$ ipython --no-banner

In [1]: import numpy as np

In [2]: np.set_printoptions(precision=1, suppress=True, linewidth=100)

In [3]: A = np.loadtxt("sample5.csv", delimiter=",")

In [4]: A
Out[4]: 
array([[ 1.,  0.,  0.,  0.,  0.,  0.,  0.,  0.,  0.,  0.],
       [ 0.,  3.,  0.,  0.,  0.,  0.,  0.,  0.,  0.,  0.],
       [ 2., -1.,  2.,  0.,  0.,  0.,  0.,  0.,  0.,  0.],
       [ 2., -3.,  1.,  2.,  0.,  0.,  0.,  0.,  0.,  0.],
       [ 3.,  3.,  2.,  0.,  2.,  0.,  0.,  0.,  0.,  0.],
       [-3.,  3.,  3.,  3.,  3.,  2.,  0.,  0.,  0.,  0.],
       [ 3., -3.,  2.,  1.,  2., -1.,  1.,  0.,  0.,  0.],
       [ 2., -2.,  1.,  1.,  0.,  1.,  3.,  2.,  0.,  0.],
       [-2., -1.,  1.,  3.,  0.,  0., -2., -2.,  1.,  0.],
       [ 1.,  3.,  0.,  2.,  2., -3., -3.,  3.,  1.,  3.]])

In [5]: round(float(np.linalg.det(A)), 1)
Out[5]: 288.0

In [6]: np.sort(np.abs(np.linalg.eigvals(A)))
Out[6]: array([1., 1., 1., 2., 2., 2., 2., 2., 3., 3.])

In [7]: A @ A
Out[7]: 
array([[  1.,   0.,   0.,   0.,   0.,   0.,   0.,   0.,   0.,   0.],
       [  0.,   9.,   0.,   0.,   0.,   0.,   0.,   0.,   0.,   0.],
       [  6.,  -5.,   4.,   0.,   0.,   0.,   0.,   0.,   0.,   0.],
       [  8., -16.,   4.,   4.,   0.,   0.,   0.,   0.,   0.,   0.],
       [ 13.,  13.,   8.,   0.,   4.,   0.,   0.,   0.,   0.,   0.],
       [ 12.,  12.,  21.,  12.,  12.,   4.,   0.,   0.,   0.,   0.],
       [ 21., -14.,   8.,   0.,   3.,  -3.,   1.,   0.,   0.,   0.],
       [ 16., -20.,  14.,  10.,   9.,   1.,   9.,   4.,   0.,   0.],
       [ -6.,  -4.,   0.,   5.,  -4.,   0., -10.,  -6.,   1.,   0.],
       [ 18.,  11.,  -5.,   4.,  -5.,  -9.,  -5.,  13.,   4.,   9.]])

In [8]: np.allclose(A @ A.T, A.T @ A)
Out[8]: False

In [9]: np.linalg.matrix_power(A, 4)
Out[9]: 
array([[   1.,    0.,    0.,    0.,    0.,    0.,    0.,    0.,    0.,    0.],
       [   0.,   81.,    0.,    0.,    0.,    0.,    0.,    0.,    0.,    0.],
       [  30.,  -65.,   16.,    0.,    0.,    0.,    0.,    0.,    0.,    0.],
       [  64., -228.,   32.,   16.,    0.,    0.,    0.,    0.,    0.,    0.],
       [ 113.,  129.,   64.,    0.,   16.,    0.,    0.,    0.,    0.,    0.],
       [ 438.,   15.,  312.,   96.,   96.,   16.,    0.,    0.,    0.,    0.],
       [  93., -177.,    1.,  -36.,  -21.,  -15.,    1.,    0.,    0.,    0.],
       [ 562., -487.,  317.,   92.,  111.,  -19.,   45.,   16.,    0.,    0.],
       [-330.,   88., -176.,  -35., -104.,   24.,  -74.,  -30.,    1.,    0.],
       [  88., -220., -136.,   94.,  -87.,  -89.,   27.,  145.,   40.,   81.]])

In [10]: np.trace(A)
Out[10]: np.float64(19.0)

In [11]: np.allclose(A, A.T)
Out[11]: False

In [12]: O, Rm = np.linalg.qr(A)

In [13]: np.round(abs(Rm[0, 0]), 1), np.round(np.linalg.norm(A[:, 0]), 1)
Out[13]: (np.float64(6.7), np.float64(6.7))

In [14]: np.trace(O @ O.T)
Out[14]: np.float64(10.0)

In [15]: np.round(np.abs(np.linalg.svd(A)[2][-1]), 1) + 0
Out[15]: array([0. , 0. , 0. , 0. , 0. , 0.2, 0.2, 0.4, 0.2, 0.9])

In [16]: rng = np.random.default_rng(8060)

In [17]: th = rng.uniform(0, 2 * np.pi, 21)

In [18]: O, _ = np.linalg.qr(np.array([[-0.3, -1.2], [-1.0, 2.2], [1.1, -0.8], [0.2, -1.7]]))

In [19]: m1 = 10 * np.c_[np.cos(th), np.sin(th)] @ O.T

In [20]: m1.round(1) + 0
Out[20]: 
array([[ 6. ,  2.2, -7. ,  3.2],
       [ 4.1,  4.9, -7.7,  0.8],
       [ 6.5,  0.9, -6.4,  4. ],
       [ 5.5, -5.7,  0. ,  6.1],
       [-1.4,  7.5, -5.1, -4. ],
       [-6.9,  1.4,  4.8, -5.2],
       [-0.2,  7.4, -6. , -3.1],
       [-4. , -5. ,  7.7, -0.7],
       [-0.4, -7.2,  6.4,  2.7],
       [ 3.1, -7.3,  3.4,  5. ],
       [ 6.6, -3.7, -2.6,  6. ],
       [-1.9,  7.5, -4.6, -4.3],
       [-2.4, -6.3,  7.3,  0.9],
       [ 0.4, -7.4,  5.9,  3.3],
       [ 0.3,  7.2, -6.4, -2.7],
       [ 6.8, -3.1, -3.3,  5.8],
       [ 4.3,  4.7, -7.7,  1. ],
       [ 6.9, -2. , -4.3,  5.5],
       [-1.7, -6.7,  7.1,  1.5],
       [-6.1, -2. ,  7. , -3.3],
       [-6.2,  4.7,  1.5, -6.1]])

In [21]: # null space of dimension 2

In [22]: x = np.array([-8, 2, -8, 9])

In [23]: h1 = np.maximum(m1 @ x, 0)

In [24]: h1
Out[24]: 
array([41.4, 45.6, 37.6,  0. , 31.1,  0. , 36.3,  0. ,  0. ,  0. , 14.4, 28.6,  0. ,  0. , 38.4,
       18.5, 45.5, 24.8,  0. ,  0. ,  0. ])

In [25]: np.tanh(m1 @ x)
Out[25]: 
array([ 1. ,  1. ,  1. , -0.7,  1. , -1. ,  1. , -1. , -1. , -1. ,  1. ,  1. , -1. , -1. ,  1. ,
        1. ,  1. ,  1. , -1. , -1. , -1. ])

In [26]: gram = np.cov(m1, rowvar=False)

In [27]: gram
Out[27]: 
array([[ 21.3,  -2.5, -16.4,  15.4],
       [ -2.5,  31.2, -24. , -14.3],
       [-16.4, -24. ,  34.4,  -1.4],
       [ 15.4, -14.3,  -1.4,  16.2]])

In [28]: gram.shape
Out[28]: (4, 4)

In [29]: np.median(m1, axis=0)
Out[29]: array([ 0.3, -2. , -2.6,  1. ])

In [30]: np.round(np.linalg.eigvalsh(gram)[::-1], 1) + 0
Out[30]: array([60.2, 42.9,  0. ,  0. ])

In [31]: np.corrcoef(m1.T)
Out[31]: 
array([[ 1. , -0.1, -0.6,  0.8],
       [-0.1,  1. , -0.7, -0.6],
       [-0.6, -0.7,  1. , -0.1],
       [ 0.8, -0.6, -0.1,  1. ]])

In [32]: m1.std(axis=0)
Out[32]: array([4.5, 5.5, 5.7, 3.9])

In [33]: round(np.corrcoef(m1[:, 3], m1[:, 1])[0, 1], 1)
Out[33]: np.float64(-0.6)

In [34]: np.argwhere(np.triu(np.abs(np.corrcoef(m1.T)) > 0.8, 1))
Out[34]: array([[0, 3]])

In [35]: E = np.array([[2, 2, -1, 0, 1, -3],
    ...:     [-3, 2, 2, -1, 0, 1],
    ...:     [1, -3, 2, 2, -1, 0],
    ...:     [0, 1, -3, 2, 2, -1],
    ...:     [-1, 0, 1, -3, 2, 2],
    ...:     [2, -1, 0, 1, -3, 2]])

In [36]: labels = rng.permutation(10)

In [37]: labels
Out[37]: array([7, 5, 0, 2, 3, 9, 1, 4, 6, 8])

In [38]: other = A[labels][:, labels]

In [39]: np.allclose(other, A)
Out[39]: False

In [40]: (E @ E)[0]
Out[40]: array([-10,  14,   1, -10,  14,  -8])

In [41]: E @ (-1.0) ** np.arange(6)
Out[41]: array([ 3., -3.,  3., -3.,  3., -3.])

In [42]: np.sort(np.abs(np.fft.fft(E[0]))), np.sort(np.linalg.svd(E, compute_uv=False))
Out[42]: (array([1. , 3. , 3. , 3. , 6.6, 6.6]), array([1. , 3. , 3. , 3. , 6.6, 6.6]))

In [43]: E.ravel(order="F")
Out[43]: 
array([ 2, -3,  1,  0, -1,  2,  2,  2, -3,  1,  0, -1, -1,  2,  2, -3,  1,  0,  0, -1,  2,  2, -3,
        1,  1,  0, -1,  2,  2, -3, -3,  1,  0, -1,  2,  2])

In [44]: E.reshape(2, -1)
Out[44]: 
array([[ 2,  2, -1,  0,  1, -3, -3,  2,  2, -1,  0,  1,  1, -3,  2,  2, -1,  0],
       [ 0,  1, -3,  2,  2, -1, -1,  0,  1, -3,  2,  2,  2, -1,  0,  1, -3,  2]])

In [45]: T = E.reshape(6, 2, -1)

In [46]: T.shape
Out[46]: (6, 2, 3)

In [47]: T.sum(axis=1)
Out[47]: 
array([[ 2,  3, -4],
       [-4,  2,  3],
       [ 3, -4,  2],
       [ 2,  3, -4],
       [-4,  2,  3],
       [ 3, -4,  2]])

In [48]: T.transpose(1, 0, 2)
Out[48]: 
array([[[ 2,  2, -1],
        [-3,  2,  2],
        [ 1, -3,  2],
        [ 0,  1, -3],
        [-1,  0,  1],
        [ 2, -1,  0]],

       [[ 0,  1, -3],
        [-1,  0,  1],
        [ 2, -1,  0],
        [ 2,  2, -1],
        [-3,  2,  2],
        [ 1, -3,  2]]])

In [49]: arr = np.load("layer4.npy")

In [50]: arr
Out[50]: 
array([[  0,   0,   0,   0,   0,   0],
       [ 24,  16, -16,  16,  40,  -8],
       [  0,   0,   0,   0,   0,   0],
       [ 21,  14, -14,  14,  35,  -7],
       [  9,   6,  -6,   6,  15,  -3]])

In [51]: # columns 1 and 3 are equal

In [52]: left, s, Vt = np.linalg.svd(arr)

In [53]: np.argmax(s[:-1] / (s[1:] + 1e-6)) + 1
Out[53]: np.int64(1)

In [54]: other = left[:, :1] @ np.diag(s[:1]) @ Vt[:1]

In [55]: np.linalg.matrix_rank(arr, rtol=0.05)
Out[55]: np.int64(1)

In [56]: other
Out[56]: 
array([[  0.,   0.,   0.,   0.,   0.,   0.],
       [ 24.,  16., -16.,  16.,  40.,  -8.],
       [  0.,   0.,   0.,   0.,   0.,   0.],
       [ 21.,  14., -14.,  14.,  35.,  -7.],
       [  9.,   6.,  -6.,   6.,  15.,  -3.]])

In [57]: round(float(np.linalg.norm(arr - other) / np.linalg.norm(arr)), 1)
Out[57]: 0.0

In [58]: round(np.linalg.norm(arr - other, 2), 1), round(s[1], 1)
Out[58]: (np.float64(0.0), np.float64(0.0))

In [59]: np.linalg.matrix_rank(other)
Out[59]: np.int64(1)

In [60]: np.round(np.abs(arr - other).max(), 1)
Out[60]: np.float64(0.0)

In [61]: M = np.load("w.npy")

In [62]: M
Out[62]: 
array([[ 13,   5,  -2,  10,   2, -17],
       [  5,  18,  13,   9,  -4,  -4],
       [ -2,  13,  26,   5,   9,   7],
       [ 10,   9,   5,  10,   1, -12],
       [  2,  -4,   9,   1,  18,  -1],
       [-17,  -4,   7, -12,  -1,  23]])

In [63]: left, s, Vt = np.linalg.svd(M)

In [64]: np.argmax(s[:-1] / (s[1:] + 1e-6)) + 1
Out[64]: np.int64(4)

In [65]: s.round(1) + 0
Out[65]: array([46.4, 38.9, 21.5,  1.2,  0. ,  0. ])

In [66]: other = left[:, :4] @ np.diag(s[:4]) @ Vt[:4]

In [67]: round(float(np.linalg.norm(M - other) / np.linalg.norm(M)), 1)
Out[67]: 0.0

In [68]: np.linalg.matrix_rank(other)
Out[68]: np.int64(4)

In [69]: round(np.abs(M - other).max(), 1)
Out[69]: np.float64(0.0)

In [70]: X = np.diag(np.array([5, 1, -1, -5, 1, -4, -4, -4, 4, -1, -5, -5, 1])) + 4 * np.eye(13, k=1) + 4 * np.eye(13, k=-1)

In [71]: X
Out[71]: 
array([[ 5.,  4.,  0.,  0.,  0.,  0.,  0.,  0.,  0.,  0.,  0.,  0.,  0.],
       [ 4.,  1.,  4.,  0.,  0.,  0.,  0.,  0.,  0.,  0.,  0.,  0.,  0.],
       [ 0.,  4., -1.,  4.,  0.,  0.,  0.,  0.,  0.,  0.,  0.,  0.,  0.],
       [ 0.,  0.,  4., -5.,  4.,  0.,  0.,  0.,  0.,  0.,  0.,  0.,  0.],
       [ 0.,  0.,  0.,  4.,  1.,  4.,  0.,  0.,  0.,  0.,  0.,  0.,  0.],
       [ 0.,  0.,  0.,  0.,  4., -4.,  4.,  0.,  0.,  0.,  0.,  0.,  0.],
       [ 0.,  0.,  0.,  0.,  0.,  4., -4.,  4.,  0.,  0.,  0.,  0.,  0.],
       [ 0.,  0.,  0.,  0.,  0.,  0.,  4., -4.,  4.,  0.,  0.,  0.,  0.],
       [ 0.,  0.,  0.,  0.,  0.,  0.,  0.,  4.,  4.,  4.,  0.,  0.,  0.],
       [ 0.,  0.,  0.,  0.,  0.,  0.,  0.,  0.,  4., -1.,  4.,  0.,  0.],
       [ 0.,  0.,  0.,  0.,  0.,  0.,  0.,  0.,  0.,  4., -5.,  4.,  0.],
       [ 0.,  0.,  0.,  0.,  0.,  0.,  0.,  0.,  0.,  0.,  4., -5.,  4.],
       [ 0.,  0.,  0.,  0.,  0.,  0.,  0.,  0.,  0.,  0.,  0.,  4.,  1.]])

In [72]: # symmetric

In [73]: O, evecs = np.linalg.qr(X[:, :7])[0], np.linalg.qr(X[:, 7:])[0]

In [74]: s = np.linalg.svd(O.T @ evecs, compute_uv=False)

In [75]: round(np.linalg.norm(O @ O.T - evecs @ evecs.T, 2), 1)
Out[75]: np.float64(1.0)

In [76]: (s > 0.9).sum()
Out[76]: np.int64(1)
